>>> import numpy as np
>>> np.set_printoptions(precision=2, suppress=True, linewidth=120)
>>> data = np.loadtxt("w.csv", delimiter=",")
>>> print(data)
[[-1.2   0.7  -0.5  -0.8  -0.7 ]
 [ 0.1   0.7   0.6   0.3   0.  ]
 [-0.4  -0.8  -3.1  -1.1   0.3 ]
 [-0.1   0.7   0.1  -0.3  -0.6 ]
 [-1.1   1.8  -2.6   1.1  -2.1 ]
 [ 1.4  -1.    1.1  -1.1   2.  ]
 [-0.5   1.3  -0.5   0.9  -0.8 ]
 [ 1.7   0.1   0.7  -0.6   1.8 ]
 [-1.77  2.11 -2.31  0.96 -1.18]
 [ 0.1  -1.7  -0.9   0.5   0.8 ]]
>>> basis = data[[9, 7]].astype(float)
>>> for _ in range(5):
...     z = np.linalg.norm(data[:, None] - basis, axis=-1).argmin(axis=1)
...     basis = np.array([data[z == j].mean(axis=0) for j in range(2)])
... 
>>> print(z)
[0 1 0 0 0 1 0 1 0 1]
>>> print(np.bincount(z))
[6 4]
>>> print(basis)
[[-0.85  0.97 -1.49  0.13 -0.85]
 [ 0.83 -0.47  0.38 -0.22  1.15]]
>>> print(np.abs(basis[1] - basis[0]).argmax())
4
>>> x0 = np.array([-3, -3, 1, -1, -2])
>>> h = np.maximum(data @ x0, 0)
>>> print(np.maximum(data @ (3 * x0), 0))
[9.6 0.  3.  0.  0.  0.  0.  0.  0.  5.4]
>>> print(np.maximum(data @ x0, 0) - np.maximum(-data @ x0, 0))
[ 3.2  -2.1   1.   -0.2  -1.6  -3.   -2.2  -7.7  -1.93  1.8 ]
>>> x0 = np.array([0, 5, 3, 1, 1])
>>> y = data @ x0
>>> print(y)
[  0.5   5.6 -14.1   2.9   0.2  -0.8   5.1   3.8   3.4  -9.9]
>>> print(np.round(np.linalg.lstsq(data, y)[0], 2) + 0)
[0. 5. 3. 1. 1.]
>>> print(np.round(np.linalg.pinv(data) @ data, 2) + 0)
[[1. 0. 0. 0. 0.]
 [0. 1. 0. 0. 0.]
 [0. 0. 1. 0. 0.]
 [0. 0. 0. 1. 0.]
 [0. 0. 0. 0. 1.]]
>>> rng = np.random.default_rng(2901)
>>> y = y + 0.05 * rng.normal(size=10)
>>> print(y)
[  0.53   5.65 -14.13   2.86   0.11  -0.86   5.11   3.8    3.39  -9.97]
>>> beta, *_ = np.linalg.lstsq(data, y)
>>> print(beta)
[-0.05  5.01  3.03  0.99  1.02]
>>> print(round(float(np.linalg.norm(y - data @ beta)), 2))
0.11
>>> print(beta.round())
[-0.  5.  3.  1.  1.]
>>> gram = np.cov(data, rowvar=False)
>>> print(np.median(data, axis=0))
[-0.25  0.7  -0.5   0.   -0.3 ]
>>> print(np.polyfit(data[:, 2], data[:, 0], 1))
[0.53 0.22]
>>> print(gram)
[[ 1.2  -0.84  1.16 -0.49  1.27]
 [-0.84  1.54 -0.47  0.64 -1.27]
 [ 1.16 -0.47  2.18 -0.42  1.15]
 [-0.49  0.64 -0.42  0.75 -0.74]
 [ 1.27 -1.27  1.15 -0.74  1.69]]
>>> print(np.corrcoef(data.T))
[[ 1.   -0.62  0.72 -0.52  0.89]
 [-0.62  1.   -0.25  0.59 -0.79]
 [ 0.72 -0.25  1.   -0.33  0.6 ]
 [-0.52  0.59 -0.33  1.   -0.65]
 [ 0.89 -0.79  0.6  -0.65  1.  ]]
>>> Xc = data - data.mean(axis=1)
Traceback (most recent call last):
  File "<python-input-31>", line 1, in <module>
    Xc = data - data.mean(axis=1)
         ~~~~~^~~~~~~~~~~~~~~~~~~
ValueError: operands could not be broadcast together with shapes (10,5) (10,) 
>>> Xc = data - data.mean(axis=0)
>>> left, s, vt = np.linalg.svd(Xc, full_matrices=False)
>>> print(np.abs(left[:, 0]).argmax())
5
>>> print(vt[0] * np.sign(vt[0, np.abs(vt[0]).argmax()]))
[ 0.45 -0.42  0.5  -0.26  0.55]
>>> M = np.loadtxt("dump.csv", delimiter=",")
>>> print(M)
[[  0.38   2.37  -1.35   0.65  -4.61  -4.51  -2.49  -4.88   1.57  -3.11  -4.31]
 [ -0.31   6.37  -3.74   1.54 -10.27 -11.87  -6.52 -11.93   5.35  -7.67 -10.3 ]
 [ -0.31  -4.89   2.24  -0.78   6.96   7.76   4.41   7.49  -3.12   5.58   6.67]
 [ -0.33  -0.21   0.16   0.02  -0.09   0.34   0.44   0.16  -0.25  -0.31  -0.26]
 [ -0.34   1.36  -0.22   0.27  -1.86  -2.13  -0.87  -1.84   1.17  -1.46  -1.14]
 [ -0.32  -4.43   2.57  -0.5    6.96   7.71   4.13   7.64  -3.09   4.76   6.45]
 [ -0.07  -0.28  -0.34   0.36   0.11  -0.14  -0.09   0.31  -0.28  -0.1   -0.31]
 [  0.23  11.8   -7.13   2.01 -19.26 -21.53 -11.87 -21.91   9.7  -14.37 -19.2 ]
 [  0.27   2.78  -1.46   0.59  -4.26  -4.5   -2.26  -4.99   2.48  -3.75  -4.14]
 [  0.34  -0.65   0.64   0.04   2.28   2.42   0.74   2.05  -1.08   1.43   1.57]
 [  0.14  -5.96   2.98  -1.81   9.13  10.13   5.85  10.66  -4.27   7.3    9.1 ]
 [  0.04  -1.62   1.08  -0.6    2.35   2.25   1.18   2.42  -1.24   1.56   2.43]
 [ -0.27   3.99  -2.81   1.01  -6.64  -7.44  -4.    -7.79   3.28  -5.57  -7.12]
 [ -0.51   2.4   -1.34   0.75  -3.39  -3.93  -2.15  -4.59   1.67  -3.01  -3.15]
 [ -0.48  -8.37   4.28  -1.97  13.09  14.43   7.44  14.5   -6.23   9.81  12.89]
 [  0.21   0.94  -0.69   0.25  -1.48  -2.51  -0.97  -2.53   0.5   -1.36  -1.49]
 [  0.3    2.95  -1.62  -0.19  -5.03  -4.55  -2.78  -4.73   2.24  -3.53  -4.39]
 [  0.51  -2.44   0.93  -0.26   4.29   5.02   2.13   4.49  -1.64   3.07   3.8 ]
 [  0.6    5.63  -3.48   1.31  -9.47 -11.48  -5.73 -10.78   4.67  -7.34  -9.77]
 [ -0.03   3.28  -2.62   0.53  -5.14  -5.69  -3.84  -6.37   2.82  -4.64  -5.72]
 [ -0.16  -4.88   2.38  -1.12   7.55   8.45   4.42   8.56  -3.99   6.12   7.33]
 [  0.21  -1.52   1.47  -0.21   2.38   2.61   1.76   2.65  -0.98   2.18   2.58]
 [  0.09  -3.26   1.99  -0.34   5.84   6.34   3.46   6.28  -2.46   4.13   5.68]
 [ -0.36   0.07   0.58   0.15   0.5    0.1   -0.05   0.17   0.16  -0.16   0.11]
 [  0.07   0.5    0.32   0.77  -0.51  -0.34  -0.64  -1.29   0.53  -0.72  -0.58]
 [ -0.12  -2.92   1.96  -0.59   4.61   5.08   3.04   5.24  -1.89   3.62   5.4 ]
 [  0.19   5.27  -3.26   1.31  -8.29  -9.46  -5.25 -10.01   4.32  -7.    -8.32]
 [ -0.04   6.75  -3.97   1.21 -10.1  -11.11  -6.69 -11.67   5.13  -7.93 -10.36]
 [  0.09   1.38  -0.96   0.25  -1.26  -1.81  -1.03  -1.36   0.96  -0.84  -1.35]
 [  0.08 -10.49   6.24  -2.12  16.43  18.5   10.67  18.25  -8.61  12.35  16.54]
 [ -0.06  -2.17   0.86  -0.08   3.33   3.63   2.41   3.34  -1.84   2.22   3.37]]
>>> x0 = np.array([-2, -4, -4, 2, -4, -5, -3, -4, 4, 1, 4])
>>> y = M @ x0
>>> print(np.linalg.solve(M.T @ M, M.T @ y))
[-2. -4. -4.  2. -4. -5. -3. -4.  4.  1.  4.]
>>> y = y + 0.05 * rng.normal(size=31)
>>> print(y)
[  50.41  133.35  -80.42   -4.76   23.34  -84.02    0.1   240.46   51.2   -28.9  -112.79  -26.67   83.73   47.42
 -154.94   25.2    51.66  -50.38  120.75   68.24  -92.48  -30.56  -69.37   -3.73    8.02  -53.36  107.49  125.24
   18.81 -206.52  -38.53]
>>> beta, *_ = np.linalg.lstsq(M, y)
>>> print(np.round(M.T @ (y - M @ beta), 2) + 0)
[0. 0. 0. 0. 0. 0. 0. 0. 0. 0. 0.]
>>> print([round(float(np.linalg.norm(np.linalg.solve(M.T @ M + lam * np.eye(11), M.T @ y))), 2) for lam in (0, 1, 10, 100)])
[11.85, 8.13, 5.25, 4.9]
>>> print(round(np.linalg.norm(y - M @ beta), 2))
0.25
